% python3 -q
>>> import numpy as np
>>> np.set_printoptions(suppress=True, linewidth=140)
>>> rnd = lambda a: np.round(a, 2) + 0
>>> X = np.loadtxt("run18.csv", delimiter=",")
>>> print(X)
[[  1.  -3.   9. -27.]
 [  1.  -2.   4.  -8.]
 [  1.  -1.   1.  -1.]
 [  1.   0.   0.   0.]
 [  1.   1.   1.   1.]
 [  1.   2.   4.   8.]]
>>> hat = X @ np.linalg.solve(X.T @ X, X.T)
>>> print(np.trace(hat))
4.0
>>> rnd(np.linalg.eigvalsh(hat))
array([0., 0., 1., 1., 1., 1.])
>>> print(np.linalg.matrix_rank(np.eye(6) - hat))
2
>>> rnd(hat @ X[:, 2])
array([9., 4., 1., 0., 1., 4.])
>>> rnd(np.diag(hat))
array([0.96, 0.58, 0.46, 0.46, 0.58, 0.96])
>>> A2 = np.c_[X[:, :3] @ np.array([[2, 2, 1], [2, 0, 2], [0, 0, 1]]), np.array([-3, 0, 3, 0, -2, -1])]
>>> A2
array([[-4.,  2.,  4., -3.],
       [-2.,  2.,  1.,  0.],
       [ 0.,  2.,  0.,  3.],
       [ 2.,  2.,  1.,  0.],
       [ 4.,  2.,  4., -2.],
       [ 6.,  2.,  9., -1.]])
>>> rnd(np.linalg.lstsq(X, A2[:, 0])[0])
array([2., 2., 0., 0.])
>>> rnd(np.linalg.norm(A2 - X @ np.linalg.lstsq(X, A2)[0], axis=0))
array([0.  , 0.  , 0.  , 1.89])
>>> A2 = X / np.linalg.norm(X, axis=1, keepdims=True)
>>> gram = A2 @ A2.T
>>> (np.abs(gram) > 0.9).astype(int)
array([[1, 1, 0, 0, 0, 0],
       [1, 1, 0, 0, 0, 0],
       [0, 0, 1, 0, 0, 0],
       [0, 0, 0, 1, 0, 0],
       [0, 0, 0, 0, 1, 0],
       [0, 0, 0, 0, 0, 1]])
>>> x = np.array([1, 3, 3, 2])
>>> a = np.maximum(X @ x, 0)
>>> print(np.flatnonzero(a > 1e-9))
[3 4 5]
>>> X * (a > 1e-9)[:, None]
array([[ 0., -0.,  0., -0.],
       [ 0., -0.,  0., -0.],
       [ 0., -0.,  0., -0.],
       [ 1.,  0.,  0.,  0.],
       [ 1.,  1.,  1.,  1.],
       [ 1.,  2.,  4.,  8.]])
>>> print(rnd(np.tanh(X @ x)))
[-1.   -1.   -0.76  0.76  1.    1.  ]
>>> print(a)
[ 0.  0.  0.  1.  9. 35.]
